>>> import numpy as np
>>> import numpy.linalg as la
>>> np.set_printoptions(precision=2, suppress=True, linewidth=200)
>>> arr = np.load("sample7.npy")
>>> arr
array([[0., 0., 0.],
       [0., 3., 2.],
       [0., 2., 2.]])
>>> rk = la.matrix_rank(arr)
>>> rk
np.int64(2)
>>> null = la.svd(arr)[2][rk:].T
>>> null[:, 0] / null[np.abs(null[:, 0]).round(6).argmax(), 0]
array([1., 0., 0.])
>>> print(np.allclose(arr @ null, 0))
True
>>> [int(la.matrix_rank(arr[:, :j + 1])) for j in range(3)]
[0, 1, 2]
>>> print(la.matrix_rank(arr.T @ arr), la.matrix_rank(arr @ arr.T))
2 2
>>> vals, V = la.eigh(arr)
>>> la.svd(arr, compute_uv=False)
array([4.56, 0.44, 0.  ])
>>> np.round(V.T @ arr @ V, 2) + 0
array([[0.  , 0.  , 0.  ],
       [0.  , 0.44, 0.  ],
       [0.  , 0.  , 4.56]])
>>> la.eigvalsh(arr @ arr)
array([ 0.  ,  0.19, 20.81])
>>> np.abs(V[:, -1])
array([0.  , 0.79, 0.62])
>>> U, sig, vt = la.svd(arr)
>>> np.argmax(sig[:-1] / (sig[1:] + 1e-6)) + 1
np.int64(2)
>>> M2 = U[:, :2] @ np.diag(sig[:2]) @ vt[:2]
>>> M2
array([[0., 0., 0.],
       [0., 3., 2.],
       [0., 2., 2.]])
>>> la.matrix_rank(arr, rtol=0.05)
np.int64(2)
>>> print(la.matrix_rank(M2))
2
>>> print(np.round(np.abs(arr - M2).max(), 2))
0.0
>>> round(float(la.det(M2)), 2)
0.0
>>> print(np.flatnonzero(la.matrix_power((M2 != 0) + (M2.T != 0) + np.eye(3), 3)[2]))
[1 2]
>>> np.sort(la.eigvals(M2).real)
array([0.  , 0.44, 4.56])
>>> f = np.array([2, 1])
>>> np.cross(arr[2, :3], arr[0, :3])
array([0., 0., 0.])
>>> M2 = np.array([[0, -4, 3], [-3, -1, 5], [2, -1, 3]])
>>> cent = np.array([[0, -1, -3], [0, -2, 3], [-1, 1, -2]])
>>> A = np.block([[M2, np.array([[2, 0, 2], [2, 1, 0], [1, 2, 2]])], [np.zeros((3, 3)), cent]])
>>> A
array([[ 0., -4.,  3.,  2.,  0.,  2.],
       [-3., -1.,  5.,  2.,  1.,  0.],
       [ 2., -1.,  3.,  1.,  2.,  2.],
       [ 0.,  0.,  0.,  0., -1., -3.],
       [ 0.,  0.,  0.,  0., -2.,  3.],
       [ 0.,  0.,  0., -1.,  1., -2.]])
>>> rng = np.random.default_rng(854398)
>>> labels = rng.permutation(6)
>>> M2 = A[:, labels] * rng.choice([-1, 1], 6)
>>> M2
array([[-2., -2.,  3.,  0., -4., -0.],
       [-0., -2.,  5., -3., -1., -1.],
       [-2., -1.,  3.,  2., -1., -2.],
       [ 3., -0.,  0.,  0.,  0.,  1.],
       [-3., -0.,  0.,  0.,  0.,  2.],
       [ 2.,  1.,  0.,  0.,  0., -1.]])
>>> U, _, vt = la.svd(A.T @ M2)
>>> labels
array([5, 3, 2, 0, 1, 4])
>>> np.round(U @ vt, 2) + 0
array([[ 0.,  0.,  0.,  1.,  0.,  0.],
       [ 0.,  0.,  0.,  0.,  1.,  0.],
       [ 0.,  0.,  1.,  0.,  0.,  0.],
       [ 0., -1.,  0.,  0.,  0.,  0.],
       [ 0.,  0.,  0.,  0.,  0., -1.],
       [-1.,  0.,  0.,  0.,  0.,  0.]])
